$ python -q
>>> import numpy as np
>>> from numpy import linalg as LA
>>> np.set_printoptions(precision=2, suppress=True, linewidth=100)
>>> M2 = np.array([[0, 3, 3, 2, -1],
...     [3, -1, -1, -3, -1],
...     [3, -2, 1, 1, -2],
...     [-1, -3, 2, -2, 0],
...     [2, -2, -3, -2, 2]])
>>> F = np.tril(M2)
>>> F
array([[ 0,  0,  0,  0,  0],
       [ 3, -1,  0,  0,  0],
       [ 3, -2,  1,  0,  0],
       [-1, -3,  2, -2,  0],
       [ 2, -2, -3, -2,  2]])
>>> M2 = np.array([[-2, -9, -4], [9, 5, -2], [3, -7, 2], [-9, 3, -1], [2, -8, 3]])
>>> np.einsum("ij->j", F)
array([ 7, -8,  0, -4,  2])
>>> np.vstack([F, M2.T]).shape
(8, 5)
>>> np.einsum("ik,kj->ji", F, M2)
array([[  0, -15, -21,  -1,  -9],
       [  0, -32, -44, -26, -29],
       [  0, -10,  -6,  16,  -2]])
>>> LA.matrix_rank(F @ M2)
np.int64(3)
>>> LA.cond(F) > 100
np.True_
>>> LA.matrix_rank(F, rtol=0.1)
np.int64(3)
>>> W0 = np.array([[2.0, 1.0], [0.0, 2.0]])
>>> W0
array([[2., 1.],
       [0., 2.]])
>>> x = np.array([9, 4])
>>> target = W0 @ x
>>> target
array([22.,  8.])
>>> LA.solve(W0.T, W0[1])
array([0., 1.])
>>> LA.solve(W0, 5 * target)
array([45., 20.])
>>> LA.solve(W0, target + W0[:, 1])
array([9., 5.])
>>> LA.solve(W0, target)
array([9., 4.])
>>> u, v = W0[0], W0[1]
>>> u @ u
np.float64(5.0)
>>> u @ v
np.float64(2.0)
>>> p = (u @ v) / (u @ u) * u
>>> round(LA.norm(u + v) ** 2 + LA.norm(u - v) ** 2, 2)
np.float64(18.0)
>>> (v - p) @ u
np.float64(0.0)
>>> LA.matrix_rank(np.outer(u, v))
np.int64(1)
>>> vals, V = LA.eig(W0)
>>> np.sort(LA.eigvals(LA.inv(W0)))
array([0.5, 0.5])
>>> np.sort(LA.eigvals(W0 @ W0))
array([4., 4.])
>>> hat = np.triu(np.array([[1, 1, 2, 1, -2],
...     [0, 0, 2, 2, -2],
...     [1, 1, 2, 2, 1],
...     [1, 0, 1, 2, 0],
...     [2, -1, -1, 2, -1]]), 1) + np.eye(5)
>>> M2 = hat @ F @ LA.inv(hat)
>>> hat @ F - F @ hat
array([[  4.,  -4.,  10.,   2.,  -4.],
       [  0.,  -9.,   8.,  -1.,   0.],
       [  0., -11.,  -1.,  -7.,   3.],
       [  0.,   1.,   8.,   3., -10.],
       [  0.,  -2.,   0.,   8.,   3.]])
>>> LA.matrix_rank(M2)
np.int64(4)
>>> np.trace(M2), np.trace(F)
(np.float64(0.0), np.int64(0))
>>> X = np.array([[3, 1, 0, 0, 0, 0],
...     [3, 2, 0, 0, 0, 0],
...     [0, 2, 0, 0, 0, 0],
...     [0, 0, 3, 1, 0, 0],
...     [0, 0, 3, 2, 0, 0],
...     [0, 0, 0, 2, 0, 0],
...     [0, 0, 0, 0, 3, 1],
...     [0, 0, 0, 0, 3, 2],
...     [0, 0, 0, 0, 0, 2]])
>>> t3 = np.stack([X, -3 * X, X[::-1]])
>>> t3.shape
(3, 9, 6)
>>> np.einsum("bij,cij->bc", t3, t3)
array([[  81, -243,   17],
       [-243,  729,  -51],
       [  17,  -51,   81]])
>>> LA.matrix_rank(t3)
array([6, 6, 6])
>>> t3.sum(axis=0)
array([[-6, -2,  0,  0,  0,  2],
       [-6, -4,  0,  0,  3,  2],
       [ 0, -4,  0,  0,  3,  1],
       [ 0,  0, -6,  0,  0,  0],
       [ 0,  0, -3, -2,  0,  0],
       [ 0,  0,  3, -3,  0,  0],
       [ 0,  2,  0,  0, -6, -2],
       [ 3,  2,  0,  0, -6, -4],
       [ 3,  1,  0,  0,  0, -4]])
>>> LA.norm(t3, axis=(1, 2))
array([ 9., 27.,  9.])
>>> x = np.array([2, -2, 0, -3, -1, -3])
>>> a = np.maximum(X @ x, 0)
>>> X * (a > 1e-9)[:, None]
array([[3, 1, 0, 0, 0, 0],
       [3, 2, 0, 0, 0, 0],
       [0, 0, 0, 0, 0, 0],
       [0, 0, 0, 0, 0, 0],
       [0, 0, 0, 0, 0, 0],
       [0, 0, 0, 0, 0, 0],
       [0, 0, 0, 0, 0, 0],
       [0, 0, 0, 0, 0, 0],
       [0, 0, 0, 0, 0, 0]])
>>> X.T @ a
array([18,  8,  0,  0,  0,  0])
>>> np.tanh(X @ x)
array([ 1.  ,  0.96, -1.  , -1.  , -1.  , -1.  , -1.  , -1.  , -1.  ])
>>> np.maximum(X @ (3 * x), 0)
array([12,  6,  0,  0,  0,  0,  0,  0,  0])
>>> hat = X @ LA.solve(X.T @ X, X.T)
>>> LA.matrix_rank(np.eye(9) - hat)
np.int64(3)
>>> np.trace(hat)
np.float64(6.0)
>>> np.diag(hat)
array([0.56, 0.56, 0.89, 0.56, 0.56, 0.89, 0.56, 0.56, 0.89])
>>> feats = np.loadtxt("dump.csv", delimiter=",")
>>> feats
array([[ 0.81, -0.59,  0.  ],
       [ 0.59,  0.81,  0.  ],
       [ 0.  ,  0.  ,  1.  ]])
>>> cov = X.T @ X
>>> LA.eigvalsh(cov)[::-1]
array([23.56, 23.56, 23.56,  3.44,  3.44,  3.44])
>>> cov
array([[18,  9,  0,  0,  0,  0],
       [ 9,  9,  0,  0,  0,  0],
       [ 0,  0, 18,  9,  0,  0],
       [ 0,  0,  9,  9,  0,  0],
       [ 0,  0,  0,  0, 18,  9],
       [ 0,  0,  0,  0,  9,  9]])
>>> q, r_ = LA.qr(cov)
>>> q
array([[-0.89, -0.45,  0.  ,  0.  ,  0.  ,  0.  ],
       [-0.45,  0.89,  0.  ,  0.  ,  0.  ,  0.  ],
       [-0.  , -0.  , -0.89, -0.45,  0.  ,  0.  ],
       [-0.  , -0.  , -0.45,  0.89,  0.  ,  0.  ],
       [-0.  , -0.  , -0.  , -0.  , -0.89, -0.45],
       [-0.  , -0.  , -0.  , -0.  , -0.45,  0.89]])
>>> np.abs(np.diag(r_))
array([20.12,  4.02, 20.12,  4.02, 20.12,  4.02])
>>> q @ r_
array([[18.,  9.,  0.,  0.,  0.,  0.],
       [ 9.,  9.,  0.,  0.,  0.,  0.],
       [ 0.,  0., 18.,  9.,  0.,  0.],
       [ 0.,  0.,  9.,  9.,  0.,  0.],
       [ 0.,  0.,  0.,  0., 18.,  9.],
       [ 0.,  0.,  0.,  0.,  9.,  9.]])
>>> np.round(q.T @ q, 2) + 0
array([[1., 0., 0., 0., 0., 0.],
       [0., 1., 0., 0., 0., 0.],
       [0., 0., 1., 0., 0., 0.],
       [0., 0., 0., 1., 0., 0.],
       [0., 0., 0., 0., 1., 0.],
       [0., 0., 0., 0., 0., 1.]])
>>> np.round(abs(r_[0, 0]), 2), np.round(LA.norm(cov[:, 0]), 2)
(np.float64(20.12), np.float64(20.12))
>>> round(float(LA.eigvalsh(q).min()), 2)
-1.0
>>> np.all(LA.eigvalsh(q) > 0)
np.False_
>>> A = np.loadtxt("arr.csv", delimiter=",")
>>> A
array([[1.  , 0.2 , 0.04],
       [0.2 , 1.  , 0.2 ],
       [0.04, 0.2 , 1.  ]])
>>> M2 = LA.inv(A)
>>> M2.round(2) + 0
array([[ 1.04, -0.21,  0.  ],
       [-0.21,  1.08, -0.21],
       [ 0.  , -0.21,  1.04]])
>>> np.allclose(M2, A.T)
False
>>> np.round(LA.det(A) * M2, 2) + 0
array([[ 0.96, -0.19,  0.  ],
       [-0.19,  1.  , -0.19],
       [ 0.  , -0.19,  0.96]])
>>> round(float(LA.slogdet(A)[0]), 2)
1.0
